$ ipython --no-banner

In [1]: import numpy as np

In [2]: import numpy.linalg as la

In [3]: np.set_printoptions(suppress=True, linewidth=160)

In [4]: def tidy(a):
   ...:     return np.round(a, 3) + 0
   ...: 

In [5]: A = np.load("dump.npy")

In [6]: A
Out[6]: 
array([[ 3., -2., -2.,  1.,  2.,  0.,  0.,  0.],
       [ 2.,  3., -2.,  0.,  3.,  0.,  0.,  0.],
       [-1., -2., -3.,  2., -2.,  0.,  0.,  0.],
       [-2.,  2., -3.,  2.,  3.,  0.,  0.,  0.],
       [ 1.,  1.,  2., -3.,  0.,  0.,  0.,  0.],
       [ 0.,  0.,  0.,  0.,  0., -1.,  1., -5.],
       [ 0.,  0.,  0.,  0.,  0., -5., -3.,  5.],
       [ 0.,  0.,  0.,  0.,  0.,  5., -3., -2.]])

In [7]: # splits into 2 blocks

In [8]: f = np.array([2, 2, 2, 2, 0, 1, 2, 0])

In [9]: A2 = A + np.outer(f, np.eye(8)[1])

In [10]: A2
Out[10]: 
array([[ 3.,  0., -2.,  1.,  2.,  0.,  0.,  0.],
       [ 2.,  5., -2.,  0.,  3.,  0.,  0.,  0.],
       [-1.,  0., -3.,  2., -2.,  0.,  0.,  0.],
       [-2.,  4., -3.,  2.,  3.,  0.,  0.,  0.],
       [ 1.,  1.,  2., -3.,  0.,  0.,  0.,  0.],
       [ 0.,  1.,  0.,  0.,  0., -1.,  1., -5.],
       [ 0.,  2.,  0.,  0.,  0., -5., -3.,  5.],
       [ 0.,  0.,  0.,  0.,  0.,  5., -3., -2.]])

In [11]: la.matrix_rank(A2 - A)
Out[11]: np.int64(1)

In [12]: x = np.array([2, 1, 3, 0, 1, 5, 4, 1])

In [13]: rhs = A @ x

In [14]: rhs
Out[14]: array([  0.,   4., -15.,  -8.,   9.,  -6., -32.,  11.])

In [15]: tidy(la.solve(A, -3 * rhs))
Out[15]: array([ -6.,  -3.,  -9.,   0.,  -3., -15., -12.,  -3.])

In [16]: tidy(la.solve(A.T, A[7]))
Out[16]: array([0., 0., 0., 0., 0., 0., 0., 1.])

In [17]: tidy(la.solve(A, rhs))
Out[17]: array([2., 1., 3., 0., 1., 5., 4., 1.])

In [18]: rng = np.random.default_rng(9)

In [19]: lab = rng.permutation(8)

In [20]: lab
Out[20]: array([3, 7, 5, 2, 4, 0, 6, 1])

In [21]: A2 = A[lab][:, lab]

In [22]: tidy(np.sort(np.abs(la.eigvals(A2))))
Out[22]: array([2.134, 2.809, 2.809, 3.312, 4.447, 4.447, 6.863, 6.863])

In [23]: A2
Out[23]: 
array([[ 2.,  0.,  0., -3.,  3., -2.,  0.,  2.],
       [ 0., -2.,  5.,  0.,  0.,  0., -3.,  0.],
       [ 0., -5., -1.,  0.,  0.,  0.,  1.,  0.],
       [ 2.,  0.,  0., -3., -2., -1.,  0., -2.],
       [-3.,  0.,  0.,  2.,  0.,  1.,  0.,  1.],
       [ 1.,  0.,  0., -2.,  2.,  3.,  0., -2.],
       [ 0.,  5., -5.,  0.,  0.,  0., -3.,  0.],
       [ 0.,  0.,  0., -2.,  3.,  2.,  0.,  3.]])

In [24]: tidy(la.det(A2)), tidy(la.det(A[lab]))
Out[24]: (np.float64(51948.0), np.float64(51948.0))

In [25]: T = np.stack([A, 4 * A, A[::-1]])

In [26]: T.sum(axis=0)
Out[26]: 
array([[ 15., -10., -10.,   5.,  10.,   5.,  -3.,  -2.],
       [ 10.,  15., -10.,   0.,  15.,  -5.,  -3.,   5.],
       [ -5., -10., -15.,  10., -10.,  -1.,   1.,  -5.],
       [ -9.,  11., -13.,   7.,  15.,   0.,   0.,   0.],
       [  3.,   7.,   7., -13.,   3.,   0.,   0.,   0.],
       [ -1.,  -2.,  -3.,   2.,  -2.,  -5.,   5., -25.],
       [  2.,   3.,  -2.,   0.,   3., -25., -15.,  25.],
       [  3.,  -2.,  -2.,   1.,   2.,  25., -15., -10.]])

In [27]: T.shape
Out[27]: (3, 8, 8)

In [28]: (T @ A.T).shape
Out[28]: (3, 8, 8)

In [29]: K = np.loadtxt("case19.csv", delimiter=",")

In [30]: K
Out[30]: 
array([[0., 0., 0., 0., 1., 0.],
       [0., 0., 1., 0., 0., 1.],
       [0., 1., 0., 0., 0., 1.],
       [0., 0., 0., 0., 0., 0.],
       [1., 0., 0., 0., 0., 0.],
       [0., 1., 1., 0., 0., 0.]])

In [31]: lab = rng.permutation(6)

In [32]: lab
Out[32]: array([1, 2, 4, 0, 3, 5])

In [33]: A2 = K[lab][:, lab]

In [34]: tidy(np.sort(np.abs(la.eigvals(A2))))
Out[34]: array([0., 1., 1., 1., 1., 2.])

In [35]: np.allclose(A2, K)
Out[35]: False

In [36]: M = np.load("run15.npy")

In [37]: M
Out[37]: 
array([[-3,  3, -3,  3],
       [ 0,  1,  0,  1],
       [-3,  3, -3,  3],
       [ 0,  1,  0,  1]])

In [38]: # looks like rank 2

In [39]: w1 = np.array([[-1, -1, 1, -2, 3],
    ...:     [-3, -3, -1, 3, 2],
    ...:     [0, 2, 2, -1, 2],
    ...:     [2, -3, 2, -2, -1]])

In [40]: beta = np.array([1, 3, 1, 0, 3])

In [41]: H = np.maximum(M @ w1 + beta, 0)

In [42]: la.matrix_rank(H)
Out[42]: np.int64(2)

In [43]: cent = np.array([[1, 0], [1, 0], [0, 0], [2, 1], [2, 1]])

In [44]: H @ cent
Out[44]: 
array([[25, 12],
       [10,  5],
       [25, 12],
       [10,  5]])

In [45]: [round(float(x), 3) for x in la.svd(M, compute_uv=False)[:3]]
Out[45]: [8.606, 1.394, 0.0]

In [46]: la.cond(M) > 100
Out[46]: np.True_

In [47]: tidy(la.norm(M, 2) / la.norm(M))
Out[47]: np.float64(0.987)

In [48]: f, v = M[1], M[3]

In [49]: f @ f
Out[49]: np.int64(2)

In [50]: pr = (f @ v) / (f @ f) * f

In [51]: tidy(la.norm(f + v) ** 2 + la.norm(f - v) ** 2)
Out[51]: np.float64(8.0)

In [52]: A2 = M + rng.integers(-2, 3, (4, 2)) @ rng.integers(-2, 3, (2, 4))

In [53]: A2
Out[53]: 
array([[-5,  5, -5,  4],
       [ 4,  9, -8,  5],
       [-5, -3,  3,  0],
       [-2, -1,  2,  0]])

In [54]: np.abs(A2 - M).sum(axis=1)
Out[54]: array([ 7, 24, 17,  7])

In [55]: tidy(la.svd(A2 - M, compute_uv=False))
Out[55]: array([16.175,  3.059,  0.   ,  0.   ])

In [56]: np.unique(M.round(6), axis=0).shape
Out[56]: (2, 4)

In [57]: la.lstsq(M[:-1].T, M[-1])[2]
Out[57]: np.int32(2)

In [58]: tidy(M @ la.pinv(M) @ M)
Out[58]: 
array([[-3.,  3., -3.,  3.],
       [ 0.,  1.,  0.,  1.],
       [-3.,  3., -3.,  3.],
       [ 0.,  1.,  0.,  1.]])

In [59]: np.allclose(M[:-1].T @ la.lstsq(M[:-1].T, M[-1])[0], M[-1])
Out[59]: True

In [60]: np.abs(np.diag(la.qr(M)[1])) > 1e-9
Out[60]: array([ True,  True, False, False])

In [61]: tidy(np.trace(la.pinv(M) @ M))
Out[61]: np.float64(2.0)

In [62]: E = np.load("test8.npy")

In [63]: E
Out[63]: 
array([[0, 1, 1, 1, 0, 0, 0, 1],
       [1, 0, 0, 1, 0, 0, 0, 0],
       [1, 0, 0, 1, 0, 0, 0, 0],
       [1, 1, 1, 0, 0, 0, 0, 1],
       [0, 0, 0, 0, 0, 1, 1, 0],
       [0, 0, 0, 0, 1, 0, 1, 0],
       [0, 0, 0, 0, 1, 1, 0, 0],
       [1, 0, 0, 1, 0, 0, 0, 0]])

In [64]: # rows 1 and 2 are equal

In [65]: rank = la.matrix_rank(E)

In [66]: rank
Out[66]: np.int64(6)

In [67]: null = la.svd(E)[2][rank:].T

In [68]: null.shape
Out[68]: (8, 2)

In [69]: tidy(null @ null.T)
Out[69]: 
array([[ 0.   ,  0.   ,  0.   ,  0.   ,  0.   ,  0.   ,  0.   ,  0.   ],
       [ 0.   ,  0.667, -0.333,  0.   ,  0.   ,  0.   ,  0.   , -0.333],
       [ 0.   , -0.333,  0.667,  0.   ,  0.   ,  0.   ,  0.   , -0.333],
       [ 0.   ,  0.   ,  0.   ,  0.   ,  0.   ,  0.   ,  0.   ,  0.   ],
       [ 0.   ,  0.   ,  0.   ,  0.   ,  0.   ,  0.   ,  0.   ,  0.   ],
       [ 0.   ,  0.   ,  0.   ,  0.   ,  0.   ,  0.   ,  0.   ,  0.   ],
       [ 0.   ,  0.   ,  0.   ,  0.   ,  0.   ,  0.   ,  0.   ,  0.   ],
       [ 0.   , -0.333, -0.333,  0.   ,  0.   ,  0.   ,  0.   ,  0.667]])

In [70]: np.allclose(E @ null, 0)
Out[70]: True
